% python3 -q
>>> import numpy as np
>>> import numpy.linalg as la
>>> np.set_printoptions(precision=2, suppress=True, linewidth=200, legacy="1.25")
>>> J = np.array([[-2.97, -6.91, -8.98, -8.19, 0.99],
...     [-2.75, -6.9, -9.08, -8.2, 1.07],
...     [-3.02, -6.9, -9.19, -7.91, 0.9],
...     [-2.99, -7.07, -8.95, -7.94, 1.02],
...     [-3.03, -7.16, -9.14, -8.03, 1.04],
...     [-3.87, -2.09, 2.1, -2.09, -2.03],
...     [-3.94, -2.04, 1.95, -2.01, -2.08],
...     [-3.92, -2.08, 2.03, -1.95, -2.24],
...     [-4.13, -1.82, 1.74, -1.9, -1.92],
...     [-3.9, -1.86, 2.16, -2.16, -2.09]])
>>> Ac = J - J.mean(axis=0)
>>> vecs = la.svd(Ac)[2][:2]
>>> other = Ac - Ac @ vecs.T @ vecs
>>> other.std(axis=0)
array([0.05, 0.11, 0.03, 0.05, 0.07])
>>> round(la.norm(other) / la.norm(Ac), 2)
0.02
>>> np.round(np.cov(Ac @ vecs.T, rowvar=False), 2) + 0
array([[54.  ,  0.  ],
       [ 0.  ,  0.03]])
>>> W2 = J[[6, 7]].astype(float)
>>> for _ in range(4):
...     idx = la.norm(J[:, None] - W2, axis=-1).argmin(axis=1)
...     W2 = np.array([J[idx == j].mean(axis=0) for j in range(2)])
... 
>>> idx
array([0, 0, 0, 0, 0, 1, 1, 1, 1, 1])
>>> np.bincount(idx)
array([5, 5])
>>> Ac = (J - J.mean(axis=0)) / J.std(axis=0)
>>> Ac.std(axis=0)
array([1., 1., 1., 1., 1.])
>>> coef = la.lstsq(np.delete(Ac, 2, axis=1), Ac[:, 2])[0]
>>> print(coef)
[ 0.11  0.34  0.51 -0.26]
>>> np.abs(coef).argmax()
2
>>> def softmax(z):
...     e = np.exp(z - z.max(axis=-1, keepdims=True))
...     return e / e.sum(axis=-1, keepdims=True)
... 
>>> np.round(softmax(10 * J[0]), 2) + 0
array([0., 0., 0., 0., 1.])
>>> print(np.round(softmax(J[0]), 2) + 0)
[0.02 0.   0.   0.   0.98]
>>> scores = J @ J.T / np.sqrt(5)
>>> softmax(scores)[0] @ J
array([-2.96, -7.03, -9.09, -8.06,  1.02])
>>> Uu, sv, vt = la.svd(J)
>>> np.argmax(sv[:-1] / (sv[1:] + 1e-6)) + 1
2
>>> sv
array([32.27, 12.1 ,  0.51,  0.36,  0.23])
>>> other = Uu[:, :2] @ np.diag(sv[:2]) @ vt[:2]
>>> print(la.matrix_rank(J, rtol=0.05))
2
>>> la.matrix_rank(other)
2
>>> np.round(la.norm(J - other) / la.norm(J), 2)
0.02
>>> F = np.loadtxt("data.csv", delimiter=",")
>>> F
array([[ 1., -1.,  0.],
       [ 0.,  1., -1.],
       [-1.,  0.,  1.]])
>>> Uu, sv, vt = la.svd(F)
>>> np.argmax(sv[:-1] / (sv[1:] + 1e-6)) + 1
2
>>> sv.round(2) + 0
array([1.73, 1.73, 0.  ])
>>> other = Uu[:, :2] @ np.diag(sv[:2]) @ vt[:2]
>>> round(la.norm(F - other, 2), 2), round(float(sv[2]), 2)
(0.0, 0.0)
>>> np.round(np.abs(F - other).max(), 2)
0.0
>>> other.round(2) + 0
array([[ 1., -1.,  0.],
       [ 0.,  1., -1.],
       [-1.,  0.,  1.]])
>>> x0 = np.array([-2, -2, 0, 2, 3])
>>> y = J @ x0
>>> np.round(la.pinv(J) @ J, 2) + 0
array([[1., 0., 0., 0., 0.],
       [0., 1., 0., 0., 0.],
       [0., 0., 1., 0., 0.],
       [0., 0., 0., 1., 0.],
       [0., 0., 0., 0., 1.]])
>>> y
array([6.35, 6.11, 6.72, 7.3 , 7.44, 1.65, 1.7 , 1.38, 2.34, 0.93])
>>> print(np.round(la.solve(J.T @ J, J.T @ y), 2) + 0)
[-2. -2.  0.  2.  3.]
>>> rng = np.random.default_rng(534386)
>>> y = y + 0.1 * rng.normal(size=10)
>>> y
array([6.36, 6.  , 6.71, 7.38, 7.61, 1.63, 1.72, 1.28, 2.22, 1.03])
>>> coef, *_ = la.lstsq(J, y)
>>> np.round(J.T @ (y - J @ coef), 2) + 0
array([0., 0., 0., 0., 0.])
>>> coef
array([-1.99, -2.29,  0.18,  2.08,  3.35])
>>> np.einsum("ii->", F)
3.0
>>> round(float(la.det(F.T)), 2)
0.0
>>> np.round(np.poly(F), 2) + 0
array([ 1., -3.,  3.,  0.])
>>> print(round(float(la.det(2 * F)), 2), round(la.det(F), 2))
0.0 0.0
>>> np.round(la.eigvals(F), 2) + 0
array([0. +0.j  , 1.5+0.87j, 1.5-0.87j])
>>> np.einsum("ij,ji->", F, F)
3.0
>>> Uu, sv, vt = la.svd(F)
>>> vecs = vt[:(sv > 1e-8).sum()]
>>> x0 = F[0] + 5 * F[1] + rng.integers(2) * np.eye(3)[1]
>>> print(x0)
[ 1.  5. -5.]
>>> np.allclose(vecs.T @ vecs @ x0, x0)
False
>>> round(la.norm(x0 - vecs.T @ vecs @ x0), 2)
0.58
>>> r = la.matrix_rank(F)
>>> r
2
>>> ns = la.svd(F)[2][r:].T
>>> ns[:, 0] / ns[np.abs(ns[:, 0]).round(6).argmax(), 0]
array([1., 1., 1.])
>>> [int(la.matrix_rank(F[:i])) for i in range(1, len(F) + 1)]
[1, 2, 2]
>>> K = np.load("block19.npy")
>>> print(K)
[[ 0.3  -2.68  0.   -0.8   1.3 ]
 [ 0.5  -2.57 -1.3  -0.9   0.7 ]
 [-0.2   5.2  -0.8   1.8  -0.5 ]
 [ 0.2   4.67  1.    1.5   0.1 ]
 [-0.4  -0.76  0.   -0.3  -0.5 ]
 [-0.6   0.24  1.6   0.2  -1.1 ]
 [-0.4  -3.21 -2.   -1.   -1.2 ]
 [ 0.8  -0.49  0.4  -0.1   0.2 ]
 [ 1.3  -3.24 -0.4  -1.1   0.3 ]
 [ 0.8   2.56  0.4   0.8  -0.7 ]
 [ 0.2  -2.95  0.7  -1.    0.9 ]
 [-1.6   1.82  0.6   0.6  -0.2 ]
 [-0.2   1.23  1.9   0.3   0.8 ]
 [ 0.6   0.08 -0.1  -0.1  -0.4 ]
 [ 0.5   1.82  0.    0.5   2.  ]]
>>> W2 = K[[8, 2]].astype(float)
>>> for _ in range(7):
...     idx = la.norm(K[:, None] - W2, axis=-1).argmin(axis=1)
...     W2 = np.array([K[idx == j].mean(axis=0) for j in range(2)])
... 
>>> idx
array([0, 0, 1, 1, 0, 0, 0, 0, 0, 1, 0, 1, 1, 0, 1])
>>> print(np.bincount(idx))
[9 6]
>>> idx = K[:, 0] > np.median(K[:, 0])
>>> f = K[idx].mean(axis=0) - K[~idx].mean(axis=0)
>>> np.argsort(-np.abs(f).round(6), kind="stable")
array([1, 0, 4, 2, 3])
>>> round((((K - K.mean(axis=0)) @ f > 0) == idx).mean(), 2)
0.67
>>> Ac = (K - K.mean(axis=0)) / K.std(axis=0)
>>> print(np.argwhere(np.abs(Ac) > 2))
[[ 2  3]
 [ 6  2]
 [11  0]
 [14  4]]
>>> Ac.std(axis=0)
array([1., 1., 1., 1., 1.])
>>> coef = la.lstsq(np.delete(Ac, 1, axis=1), Ac[:, 1])[0]
>>> coef
array([0.02, 0.01, 1.  , 0.02])
>>> np.abs(coef).argmax()
2
>>> E = np.array([[4, 5, 6, 7, 8],
...     [9, 10, 11, 12, 13],
...     [14, 15, 16, 17, 18],
...     [19, 20, 21, 22, 23]])
>>> x0 = np.array([3, 2, 0, 1, 0])
>>> E @ x0
array([ 29,  59,  89, 119])
>>> la.norm(E @ x0) <= la.norm(E, 2) * la.norm(x0) + 1e-9
True
>>> E @ np.eye(5)[1]
array([ 5., 10., 15., 20.])
>>> E @ np.ones(5)
array([ 30.,  55.,  80., 105.])
>>> r = la.matrix_rank(E)
>>> print(r)
2
>>> ns = la.svd(E)[2][r:].T
>>> la.matrix_rank(E.T @ E), la.matrix_rank(E @ E.T)
(2, 2)
>>> np.allclose(E @ ns, 0)
True
>>> [int(la.matrix_rank(np.delete(E, i, axis=0))) for i in range(4)]
[2, 2, 2, 2]
>>> print(np.round(ns @ ns.T, 2) + 0)
[[ 0.4 -0.4 -0.2  0.   0.2]
 [-0.4  0.7 -0.2 -0.1  0. ]
 [-0.2 -0.2  0.8 -0.2 -0.2]
 [ 0.  -0.1 -0.2  0.7 -0.4]
 [ 0.2  0.  -0.2 -0.4  0.4]]
>>> other = E[0, 0] * E[1:] - np.outer(E[1:, 0], E[0])
>>> print(other)
[[  0  -5 -10 -15 -20]
 [  0 -10 -20 -30 -40]
 [  0 -15 -30 -45 -60]]
>>> E[:, 0] / E[0, 0]
array([1.  , 2.25, 3.5 , 4.75])
>>> m1 = np.loadtxt("sample6.csv", delimiter=",")
>>> m1
array([[ 3.,  2.,  0.,  0.],
       [ 2.,  0.,  2.,  0.],
       [ 0.,  2., -3.,  2.],
       [ 0.,  0.,  2.,  3.]])
>>> # symmetric, so the eigenvalues are real
>>> Uu, sv, vt = la.svd(m1)
>>> print(sv)
[4.53 4.24 3.53 0.24]
>>> np.argmax(sv[:-1] / (sv[1:] + 1e-6)) + 1
3
>>> other = Uu[:, :3] @ np.diag(sv[:3]) @ vt[:3]
>>> np.round(la.norm(m1 - other) / la.norm(m1), 2)
0.03
>>> other
array([[ 3.05,  1.92, -0.04,  0.03],
       [ 1.92,  0.14,  2.07, -0.04],
       [-0.04,  2.07, -2.97,  1.98],
       [ 0.03, -0.04,  1.98,  3.01]])
>>> print([round(float(x), 2) for x in la.svd(other, compute_uv=False)[:3]])
[4.53, 4.24, 3.53]
>>> np.argsort(-la.norm(other, axis=0).round(6), kind="stable")[:3]
array([2, 3, 0])
>>> la.cond(other) > 100
True
>>> round(float(la.norm(other, 2) / la.norm(other)), 2)
0.63
>>> idx = rng.permutation(4)
>>> idx
array([2, 0, 3, 1])
>>> other = m1[idx][:, idx]
>>> np.trace(other)
3.0
>>> np.sort(np.abs(la.eigvals(other)))
array([0.24, 3.53, 4.24, 4.53])
>>> np.diag(other)
array([-3.,  3.,  3.,  0.])
>>> A = np.load("out18.npy")
>>> print(A)
[[-0.54  1.48  0.84 -1.06 -2.99]
 [-1.26  2.27  1.82 -1.89 -7.94]
 [-0.68  1.51  0.98 -1.22 -4.43]
 [ 0.78 -0.94 -1.17  0.75  4.06]
 [-0.25  0.06  0.29 -0.28 -2.78]
 [-0.37  0.56  0.49 -0.63 -3.66]
 [ 1.25 -1.92 -1.78  1.65  8.67]
 [-1.27  1.95  1.76 -1.86 -8.42]
 [-1.06  3.35  1.6  -2.49 -7.07]
 [ 0.37 -0.33 -0.49  0.47  3.02]
 [ 0.25  0.34 -0.31 -0.13  1.55]
 [ 0.62 -2.36 -0.89  1.82  5.07]
 [ 0.77 -0.75 -1.09  0.69  4.86]
 [-0.52  0.81  0.66 -0.87 -4.9 ]
 [-0.28 -0.26  0.37  0.07 -1.34]]
>>> t3 = np.stack([A, 2 * A, A[::-1]])
>>> la.matrix_rank(t3)
array([5, 5, 5])
>>> la.norm(t3, axis=(1, 2))
array([22.36, 44.73, 22.36])
>>> t3.shape
(3, 15, 5)
>>> th = np.radians(15)
>>> Rm = np.eye(5)
>>> Rm[2, 2] = Rm[1, 1] = np.cos(th)
>>> Rm[2, 1], Rm[1, 2] = -np.sin(th), np.sin(th)
>>> print(Rm)
[[ 1.    0.    0.    0.    0.  ]
 [ 0.    0.97  0.26  0.    0.  ]
 [ 0.   -0.26  0.97  0.    0.  ]
 [ 0.    0.    0.    1.    0.  ]
 [ 0.    0.    0.    0.    1.  ]]
>>> other = A @ Rm.T
>>> round(la.det(Rm), 2), round(float(np.trace(Rm)), 2)
(1.0, 4.93)
>>> np.allclose(A @ A.T, other @ other.T)
True
>>> np.round(softmax(A[1] + 5), 2) + 0
array([0.02, 0.6 , 0.38, 0.01, 0.  ])
>>> np.round(softmax(10 * A[1]), 2) + 0
array([0.  , 0.99, 0.01, 0.  , 0.  ])
>>> np.round(softmax(A[1]), 2) + 0
array([0.02, 0.6 , 0.38, 0.01, 0.  ])
>>> scores = A @ A.T / np.sqrt(5)
>>> softmax(scores).round(6).argmax(axis=1)
array([7, 7, 7, 6, 7, 7, 6, 7, 7, 6, 6, 6, 6, 7, 7])
>>> softmax(scores)[1] @ A
array([-1.26,  2.06,  1.76, -1.89, -8.28])
>>> round(float(la.norm(A[1], 1)), 2), np.round(la.norm(A[1], np.inf), 2)
(15.18, 7.94)
>>> print(round(la.norm(A, 1), 2), np.round(la.norm(A, np.inf), 2))
70.75 15.57
>>> round(la.norm(A[1] - A[7]), 2)
0.59
>>> np.round(A[1] @ A[7], 2)
79.59
>>> print(la.norm(A, axis=1).argmax())
6
>>> round(la.norm(A, "nuc"), 2)
25.94
>>> Ac = A - A.mean(axis=0)
>>> Uu, sv, vt = la.svd(Ac, full_matrices=False)
>>> print(np.round((sv ** 2).sum() ** 2 / (sv ** 4).sum(), 2))
1.03
>>> sv
array([21.67,  2.75,  0.79,  0.14,  0.02])
>>> print(np.abs(vt[0]).argmax())
4
>>> np.round(sv ** 2 / (sv ** 2).sum(), 2) + 0
array([0.98, 0.02, 0.  , 0.  , 0.  ])
>>> la.matrix_rank(Ac)
5
>>> mat = np.array([[0, 0, 0], [1, -2, 2], [-2, 0, -1], [-1, -1, -1], [-2, -2, 2]])
>>> mat[:, 2] = -1 * mat[:, 1]
>>> print(mat)
[[ 0  0  0]
 [ 1 -2  2]
 [-2  0  0]
 [-1 -1  1]
 [-2 -2  2]]
>>> np.diff(mat, axis=0)
array([[ 1, -2,  2],
       [-3,  2, -2],
       [ 1, -1,  1],
       [-1, -1,  1]])
>>> mat.sum(axis=0)
array([-4, -5,  5])
>>> np.count_nonzero(mat)
10
>>> np.unravel_index(np.abs(mat).argmax(), mat.shape)
(1, 1)
>>> x0 = np.array([2, -4, 0])
>>> mat * x0
array([[ 0,  0,  0],
       [ 2,  8,  0],
       [-4,  0,  0],
       [-2,  4,  0],
       [-4,  8,  0]])
>>> la.norm(mat @ x0) <= la.norm(mat, 2) * la.norm(x0) + 1e-9
True
>>> feats = np.array([[4, 5, 0, 0], [6, 4, 0, 0], [0, 0, 4, 5], [0, 0, 6, 4]])
>>> print(feats)
[[4 5 0 0]
 [6 4 0 0]
 [0 0 4 5]
 [0 0 6 4]]
>>> idx = rng.permutation(4)
>>> print(idx)
[0 1 2 3]
>>> other = feats[idx][:, idx]
>>> np.diag(other)
array([4, 4, 4, 4])
